$ python -q
>>> import numpy as np
>>> np.set_printoptions(suppress=True, linewidth=120)
>>> def rd(a):
...     return np.round(a, 1) + 0
... 
>>> rng = np.random.default_rng(829122)
>>> K = rng.normal(size=(27, 7))
>>> K = 5 * K / np.linalg.norm(K, axis=1, keepdims=True)
>>> rd(K)
array([[-0.9,  1.6, -0.2,  1.4,  0.1, -1.2,  4.3],
       [-3.9,  1.5,  0.2,  2.3,  1.3,  0.5,  0.2],
       [ 0.6, -4.2, -2.1, -1.3, -0.9,  0.2,  0.6],
       [-2.4,  0.8,  0.8, -2.7, -1.5, -0.9,  2.7],
       [ 0.5,  0. , -1.7,  0.1, -3.6,  1.7, -2.5],
       [-0.4, -1.9,  2.2,  2.5,  2.4,  1.6, -1.3],
       [ 0.5,  0.2,  0.4,  0.9, -2.2,  3.9, -2. ],
       [-3.1,  0.4,  2.4, -1.7, -1.8,  1.6, -0.7],
       [-2.6, -1.9,  1.2,  1.3, -2.5, -2. , -1. ],
       [-0.5, -2.3,  1.4,  1.6,  0.4,  3.6, -1.3],
       [-0.6, -0.9,  4.7,  1. ,  0.7,  0.6, -0.4],
       [-0.3,  2.6, -0.1, -0.6,  4.1,  1.2,  0.1],
       [ 2. , -0.7,  3.7,  1.7, -0.6,  0.3,  1.8],
       [-1.8, -1.5, -0.9,  2.5, -3.4, -0.3, -1.2],
       [-1.4,  0.3, -2.6, -0.8,  2.6, -1.1, -2.7],
       [ 0.7,  4.5, -0.4,  0. , -0.4, -1.7, -1. ],
       [ 2.1, -0.9, -3.8, -0.8, -1.3, -1. , -1.3],
       [-3.3,  3.1, -0.6, -0.2,  1.1, -1.5, -1. ],
       [ 0.5,  0.5, -4. ,  2.1, -0.2, -1.9, -0.5],
       [-0.4,  1.3, -0.3, -2.3, -3.4, -1. ,  2.4],
       [-2. , -1.7,  1.2,  1.3, -3.3, -1.8,  0.7],
       [ 2.3, -0.2,  0.4,  2.3, -0.1,  3.7, -0.7],
       [ 3. ,  0.2, -1.5, -0.8, -2.7,  1.7, -1.8],
       [-2. , -1.9, -1.6, -1.4, -1.8, -3. ,  0.8],
       [-0.4, -1.5,  2.6, -2.2, -2.1,  1.2, -2.2],
       [ 0.8,  1.7,  0.2,  4.2,  0.2,  1.9,  0.5],
       [ 2. , -1.3, -1.3,  2. , -0.3,  2.3,  2.8]])
>>> x0 = np.array([3, 0, 0, 2, 1, 3, 2])
>>> y = K @ x0
>>> rd(np.linalg.solve(K.T @ K, K.T @ y))
array([3., 0., 0., 2., 1., 3., 2.])
>>> y = y + 0.1 * rng.normal(size=27)
>>> rd(y)
array([  5.1,  -4. ,   0.1, -11.7,  -1.6,   8.3,   8.6, -11.1, -15.8,  10. ,   2.1,   5.6,  13.1,  -6.8, -11.6,  -5.4,
        -2.3, -15.7,  -1.2,  -7.3, -10.6,  20.8,   6.4, -18.1,  -8.7,  17.6,  22.4])
>>> coef, *_ = np.linalg.lstsq(K, y)
>>> print(rd(K.T @ (y - K @ coef)))
[0. 0. 0. 0. 0. 0. 0.]
>>> idx = rng.permutation(7)
>>> out = K[:, idx] * rng.choice([-1, 1], 7)
>>> print(rd(out))
[[ 1.2 -1.4 -0.9 -0.1 -0.2 -4.3  1.6]
 [-0.5 -2.3 -3.9 -1.3  0.2 -0.2  1.5]
 [-0.2  1.3  0.6  0.9 -2.1 -0.6 -4.2]
 [ 0.9  2.7 -2.4  1.5  0.8 -2.7  0.8]
 [-1.7 -0.1  0.5  3.6 -1.7  2.5  0. ]
 [-1.6 -2.5 -0.4 -2.4  2.2  1.3 -1.9]
 [-3.9 -0.9  0.5  2.2  0.4  2.   0.2]
 [-1.6  1.7 -3.1  1.8  2.4  0.7  0.4]
 [ 2.  -1.3 -2.6  2.5  1.2  1.  -1.9]
 [-3.6 -1.6 -0.5 -0.4  1.4  1.3 -2.3]
 [-0.6 -1.  -0.6 -0.7  4.7  0.4 -0.9]
 [-1.2  0.6 -0.3 -4.1 -0.1 -0.1  2.6]
 [-0.3 -1.7  2.   0.6  3.7 -1.8 -0.7]
 [ 0.3 -2.5 -1.8  3.4 -0.9  1.2 -1.5]
 [ 1.1  0.8 -1.4 -2.6 -2.6  2.7  0.3]
 [ 1.7  0.   0.7  0.4 -0.4  1.   4.5]
 [ 1.   0.8  2.1  1.3 -3.8  1.3 -0.9]
 [ 1.5  0.2 -3.3 -1.1 -0.6  1.   3.1]
 [ 1.9 -2.1  0.5  0.2 -4.   0.5  0.5]
 [ 1.   2.3 -0.4  3.4 -0.3 -2.4  1.3]
 [ 1.8 -1.3 -2.   3.3  1.2 -0.7 -1.7]
 [-3.7 -2.3  2.3  0.1  0.4  0.7 -0.2]
 [-1.7  0.8  3.   2.7 -1.5  1.8  0.2]
 [ 3.   1.4 -2.   1.8 -1.6 -0.8 -1.9]
 [-1.2  2.2 -0.4  2.1  2.6  2.2 -1.5]
 [-1.9 -4.2  0.8 -0.2  0.2 -0.5  1.7]
 [-2.3 -2.   2.   0.3 -1.3 -2.8 -1.3]]
>>> Uu, _, VT = np.linalg.svd(K.T @ out)
>>> idx
array([5, 3, 0, 4, 2, 6, 1])
>>> Xs = K - K.mean(axis=0)
>>> Uu, sig, VT = np.linalg.svd(Xs, full_matrices=False)
>>> np.abs(Uu[:, 0]).argmax()
np.int64(21)
>>> print(rd(VT[0] * np.sign(VT[0, np.abs(VT[0]).argmax()])))
[ 0.3 -0.2  0.4  0.4  0.2  0.7 -0.2]
>>> rd(sig)
array([12.5, 11.5, 11.1,  9. ,  8.3,  7.4,  5.5])
>>> D = np.linalg.norm(K[:, None] - K[None], axis=-1)
>>> print(np.unravel_index(D.round(6).argmax(), D.shape))
(np.int64(5), np.int64(19))
>>> rd(D[:5, :5])
array([[0. , 5.6, 7.9, 5.1, 8.7],
       [5.6, 0. , 8.7, 6.7, 8. ],
       [7.9, 8.7, 0. , 7.1, 6.2],
       [5.1, 6.7, 7.1, 0. , 7.9],
       [8.7, 8. , 6.2, 7.9, 0. ]])
>>> rd(np.linalg.norm(K, axis=1))
array([5., 5., 5., 5., 5., 5., 5., 5., 5., 5., 5., 5., 5., 5., 5., 5., 5., 5., 5., 5., 5., 5., 5., 5., 5., 5., 5.])
>>> print(rd(np.linalg.norm(K - K.mean(axis=0), axis=1)))
[5.2 4.7 5.1 5.1 4.4 5.  4.4 4.6 4.4 4.6 5.  5.6 5.  4.1 5.4 5.3 5.2 5.1 5.1 5.  4.4 4.8 4.9 5.  4.8 4.7 5. ]
>>> (D + 1e9 * np.eye(27)).round(6).argmin(axis=1)
array([ 3, 17, 16, 19, 22,  9, 21, 24, 20,  5,  5, 17, 10,  8, 17, 17, 18,  1, 16,  3,  8,  6,  4, 20,  7, 21, 21])
>>> D.mean(axis=1).argmax()
np.int64(11)
>>> Xs = (K - K.mean(axis=0)) / K.std(axis=0)
>>> rd(Xs.std(axis=0))
array([1., 1., 1., 1., 1., 1., 1.])
>>> coef = np.linalg.lstsq(np.delete(Xs, 2, axis=1), Xs[:, 2])[0]
>>> np.abs(coef).argmax()
np.int64(4)
>>> rd(1 - np.var(Xs[:, 2] - np.delete(Xs, 2, axis=1) @ coef))
np.float64(0.3)
>>> rd(coef)
array([-0.4, -0.1,  0. ,  0. ,  0.5,  0.2])
>>> out = np.array([[-4, -4, 6, 6], [8, 3, -3, 5], [-1, -9, -7, 9], [2, 7, 5, 6]])
>>> feats = out + out.T
>>> feats
array([[ -8,   4,   5,   8],
       [  4,   6, -12,  12],
       [  5, -12, -14,  14],
       [  8,  12,  14,  12]])
>>> (feats + feats.T) / 2
array([[ -8.,   4.,   5.,   8.],
       [  4.,   6., -12.,  12.],
       [  5., -12., -14.,  14.],
       [  8.,  12.,  14.,  12.]])
>>> print(np.trace(feats))
-4
>>> [round(float(np.linalg.det(feats[:i, :i])), 2) + 0 for i in range(1, 5)]
[-8.0, -64.0, 1418.0, 75400.0]
>>> np.all(np.linalg.eigvalsh(feats) > 0)
np.False_
>>> x0 = np.array([1, 3, 3, 3])
>>> y = feats @ x0
>>> y
array([ 43,  22, -31, 122])
>>> rd(np.linalg.solve(feats, 3 * y))
array([3., 9., 9., 9.])
>>> rd(np.linalg.solve(feats, y + feats[:, 2]))
array([1., 3., 4., 3.])
>>> u = np.array([2, 9, -8])
>>> np.convolve(feats[3], u)
array([ 16,  96,  72,  54,  -4, -96])
>>> np.correlate(feats[3], feats[0], "full")
array([ 64, 136, 204, 150,  20, -64, -96])
>>> print(np.array([np.convolve(row, u, "same") for row in feats]))
[[ -64  110   29   32]
 [  48   -2 -132  204]
 [  21 -176   -2  238]
 [  96   72   54   -4]]
>>> J = np.loadtxt("sample17.csv", delimiter=",")
>>> print(rd(J))
[[ 0.5 -1.1  0.   1.2  1.1]
 [ 0.7  0.2  1.8 -0.5 -1.3]
 [-1.2 -0.9  0.2 -1.2  0.2]
 [ 0.7 -0.7  0.2  0.9 -1.2]
 [ 1.8  0.1  0.4 -0.6  1.3]
 [ 0.5 -2.   0.7  0.4  0.1]
 [ 0.5 -0.5 -1.5 -0.7 -0.7]]
>>> ev, vecs = np.linalg.eig(feats)
>>> print(rd(np.sort(np.linalg.eigvals(np.linalg.inv(feats)))))
[-0.1  0.   0.   0.1]
>>> rd(np.sort(np.linalg.eigvals(feats @ feats)))
array([100.8, 116.8, 614.9, 785.5])
>>> rd(np.sort(np.linalg.eigvals(feats.T)))
array([-28. , -10.8,  10. ,  24.8])
>>> mat = np.load("out11.npy")
>>> print(rd(mat))
[[-1.5 -0.3  1.5 -4.5  0.7]
 [ 1.9  0.  -1.4  4.3 -1.1]
 [-3.1  1.9  0.  -0.9  3.3]
 [-3.1  1.4  0.5 -2.3  2.9]
 [ 0.3 -1.5  1.6 -4.3 -1.3]
 [ 1.6  0.3 -1.4  4.4 -0.8]
 [ 2.9 -2.2  0.6 -0.6 -3.3]
 [-2.1  2.2 -1.2  2.4  2.9]
 [ 0.7  1.  -1.6  4.6  0.3]
 [ 2.2 -2.2  1.1 -2.2 -3. ]
 [ 2.7 -2.2  0.7 -1.1 -3.3]
 [ 2.5 -0.6 -1.1  3.7 -1.9]
 [-2.7  0.8  0.9 -3.3  2.3]
 [ 3.  -2.1  0.4 -0.2 -3.4]
 [-2.2  2.2 -1.1  2.3  2.9]
 [-0.3  1.5 -1.6  4.3  1.3]
 [-2.1  2.2 -1.2  2.5  2.9]
 [-2.1  2.2 -1.2  2.5  2.8]
 [ 1.1 -1.9  1.5 -3.7 -2.1]
 [-1.1 -0.7  1.6 -4.6  0.2]
 [-3.1  1.4  0.4 -2.2  2.9]
 [ 2.1 -2.2  1.2 -2.5 -2.9]
 [-2.7  0.8  0.9 -3.4  2.2]
 [-1.2 -0.6  1.5 -4.5  0.3]
 [-1.6  2.1 -1.4  3.2  2.5]]
>>> ev, vecs = np.linalg.eigh(feats)
>>> x0 = np.array([0, 2, 2, 2])
>>> (np.sign(vecs[:, -1].round(6)) == np.sign(vecs[0, -1].round(6))).astype(int)
array([1, 1, 1, 1])
>>> print(rd(x0 @ feats @ x0 / (x0 @ x0)), rd(ev[0]), rd(ev[-1]))
10.7 -28.0 24.8
>>> Xs = mat - mat.mean(axis=1)
Traceback (most recent call last):
  File "<python-input-65>", line 1, in <module>
    Xs = mat - mat.mean(axis=1)
         ~~~~^~~~~~~~~~~~~~~~~~
ValueError: operands could not be broadcast together with shapes (25,5) (25,) 
>>> Xs = mat - mat.mean(axis=0)
>>> Uu, sig, VT = np.linalg.svd(Xs, full_matrices=False)
>>> rd(VT[0] * np.sign(VT[0, np.abs(VT[0]).argmax()]))
array([-0.3,  0.4, -0.3,  0.7,  0.5])
>>> rd(sig ** 2 / (sig ** 2).sum())
array([0.6, 0.4, 0. , 0. , 0. ])
>>> np.linalg.matrix_rank(Xs)
np.int64(2)
>>> np.searchsorted(np.cumsum(sig ** 2) / (sig ** 2).sum(), 0.9) + 1
np.int64(2)
>>> np.abs(VT[0]).argmax()
np.int64(3)
>>> rd(sig)
array([18.6, 16.5,  0. ,  0. ,  0. ])
>>> rk = np.linalg.matrix_rank(mat)
>>> print(rk)
2
>>> null = np.linalg.svd(mat)[2][rk:].T
>>> [int(np.linalg.matrix_rank(np.delete(mat, i, axis=0))) for i in range(25)]
[2, 2, 2, 2, 2, 2, 2, 2, 2, 2, 2, 2, 2, 2, 2, 2, 2, 2, 2, 2, 2, 2, 2, 2, 2]
>>> rd(null @ null.T)
array([[ 0.6,  0.2,  0. , -0.2,  0.4],
       [ 0.2,  0.8,  0.1, -0.2, -0.3],
       [ 0. ,  0.1,  0.9,  0.3,  0.1],
       [-0.2, -0.2,  0.3,  0.2,  0. ],
       [ 0.4, -0.3,  0.1,  0. ,  0.6]])
>>> print(np.allclose(mat @ null, 0))
True
>>> [int(np.linalg.matrix_rank(mat[:, :j + 1])) for j in range(5)]
[1, 2, 2, 2, 2]
